In [1]: import numpy as np

In [2]: import numpy.linalg as la

In [3]: np.set_printoptions(suppress=True, linewidth=120)

In [4]: def rnd(a):
   ...:     return np.round(a, 3) + 0
   ...: 

In [5]: data = np.loadtxt("sample2.csv", delimiter=",")

In [6]: data
Out[6]: 
array([[1., 0., 0., 0., 0., 0., 0., 0., 0., 0., 0., 0., 0., 0.],
       [1., 1., 0., 0., 0., 0., 0., 0., 0., 0., 0., 0., 0., 0.],
       [1., 1., 1., 0., 0., 0., 0., 0., 0., 0., 0., 0., 0., 0.],
       [0., 2., 2., 1., 0., 0., 0., 0., 0., 0., 0., 0., 0., 0.],
       [0., 1., 1., 2., 1., 0., 0., 0., 0., 0., 0., 0., 0., 0.],
       [1., 0., 2., 1., 2., 1., 0., 0., 0., 0., 0., 0., 0., 0.],
       [1., 2., 2., 0., 2., 0., 1., 0., 0., 0., 0., 0., 0., 0.],
       [2., 2., 1., 2., 2., 2., 2., 1., 0., 0., 0., 0., 0., 0.],
       [0., 0., 1., 1., 0., 2., 0., 0., 1., 0., 0., 0., 0., 0.],
       [1., 2., 2., 0., 1., 2., 0., 2., 2., 1., 0., 0., 0., 0.],
       [0., 1., 1., 1., 2., 0., 2., 0., 2., 1., 1., 0., 0., 0.],
       [1., 1., 2., 1., 2., 2., 0., 1., 0., 2., 1., 1., 0., 0.],
       [0., 1., 0., 0., 2., 1., 0., 1., 0., 2., 1., 2., 1., 0.],
       [0., 0., 2., 2., 2., 0., 0., 0., 2., 1., 1., 2., 1., 1.]])

In [7]: U, sv, vt = la.svd(data)

In [8]: np.argmax(sv[:-1] / (sv[1:] + 1e-6)) + 1
Out[8]: np.int64(13)

In [9]: out = U[:, :13] @ np.diag(sv[:13]) @ vt[:13]

In [10]: rnd(np.abs(data - out).max())
Out[10]: np.float64(0.002)

In [11]: x = np.array([1, 2, 3, 0, 0, 3, 3, -4, 5, 2, 0, -5, 2, -3])

In [12]: data @ np.eye(14)[2]
Out[12]: array([0., 0., 1., 2., 1., 2., 2., 1., 1., 2., 1., 2., 0., 2.])

In [13]: data @ np.ones(14)
Out[13]: array([ 1.,  2.,  3.,  5.,  5.,  7.,  8., 14.,  5., 13., 11., 14., 11., 14.])

In [14]: np.einsum("ij,j->i", data, x)
Out[14]: array([ 1.,  3.,  6., 10.,  5., 10., 14., 17., 14., 21., 23., 10., -3.,  7.])

In [15]: data @ x
Out[15]: array([ 1.,  3.,  6., 10.,  5., 10., 14., 17., 14., 21., 23., 10., -3.,  7.])

In [16]: J = np.load("test6.npy")

In [17]: J
Out[17]: 
array([[ -3,  -3,  -3,  -3,  -3,  -3],
       [ -3,  -6,  -6,  -6,  -6,  -6],
       [ -3,  -6,  -9,  -9,  -9,  -9],
       [ -3,  -6,  -9, -12, -12, -12],
       [ -3,  -6,  -9, -12, -15, -15],
       [ -3,  -6,  -9, -12, -15, -18]])

In [18]: la.matrix_power(J, 2)
Out[18]: 
array([[ 54,  99, 135, 162, 180, 189],
       [ 99, 189, 261, 315, 351, 369],
       [135, 261, 369, 450, 504, 531],
       [162, 315, 450, 558, 630, 666],
       [180, 351, 504, 630, 720, 765],
       [189, 369, 531, 666, 765, 819]])

In [19]: assert J == J.T
Traceback (most recent call last):
  Cell In[19], line 1
    assert J == J.T
ValueError: The truth value of an array with more than one element is ambiguous. Use a.any() or a.all()


In [20]: la.determinant(J)
Traceback (most recent call last):
  Cell In[20], line 1
    la.determinant(J)
AttributeError: module 'numpy.linalg' has no attribute 'determinant'


In [21]: rng = np.random.default_rng(99)

In [22]: lab = rng.permutation(6)

In [23]: lab
Out[23]: array([0, 3, 4, 5, 2, 1])

In [24]: out = J[lab][:, lab]

In [25]: np.allclose(out, J)
Out[25]: False

In [26]: out
Out[26]: 
array([[ -3,  -3,  -3,  -3,  -3,  -3],
       [ -3, -12, -12, -12,  -9,  -6],
       [ -3, -12, -15, -15,  -9,  -6],
       [ -3, -12, -15, -18,  -9,  -6],
       [ -3,  -9,  -9,  -9,  -9,  -6],
       [ -3,  -6,  -6,  -6,  -6,  -6]])

In [27]: w, vecs = la.eigh(out)

In [28]: x = np.array([1, 1, 0, 1, 1, 2])

In [29]: np.abs(out).sum(axis=1).max(), rnd(np.abs(w).max())
Out[29]: (np.int64(63), np.float64(51.621))

In [30]: rnd(la.eigvalsh(out[1:, 1:]))
Out[30]: array([-50.749,  -5.364,  -1.953,  -1.11 ,  -0.824])

In [31]: rnd(vecs * np.abs(w) @ vecs.T)
Out[31]: 
array([[ 3.,  3.,  3.,  3.,  3.,  3.],
       [ 3., 12., 12., 12.,  9.,  6.],
       [ 3., 12., 15., 15.,  9.,  6.],
       [ 3., 12., 15., 18.,  9.,  6.],
       [ 3.,  9.,  9.,  9.,  9.,  6.],
       [ 3.,  6.,  6.,  6.,  6.,  6.]])

In [32]: m1 = np.loadtxt("case7.csv", delimiter=",")

In [33]: m1
Out[33]: 
array([[ 8.,  8.,  5.,  8.,  9.,  4.,  4.,  4.,  4.,  4.,  7.],
       [ 0.,  0., -3.,  0.,  1., -4., -4., -4., -4., -4., -1.],
       [ 6.,  6.,  3.,  6.,  7.,  2.,  2.,  2.,  2.,  2.,  5.],
       [ 3.,  3.,  0.,  3.,  4., -1., -1., -1., -1., -1.,  2.],
       [ 9.,  9.,  6.,  9., 10.,  5.,  5.,  5.,  5.,  5.,  8.],
       [ 4.,  4.,  1.,  4.,  5.,  0.,  0.,  0.,  0.,  0.,  3.],
       [ 5.,  5.,  2.,  5.,  6.,  1.,  1.,  1.,  1.,  1.,  4.]])

In [34]: np.argsort(-la.norm(m1, axis=0).round(6), kind="stable")[:3]
Out[34]: array([4, 0, 1])

In [35]: la.cond(m1) > 100
Out[35]: np.True_

In [36]: rnd(la.norm(m1, 2) / la.norm(m1))
Out[36]: np.float64(0.958)

In [37]: [round(float(x), 3) for x in la.svd(m1, compute_uv=False)[:3]]
Out[37]: [37.94, 11.337, 0.0]
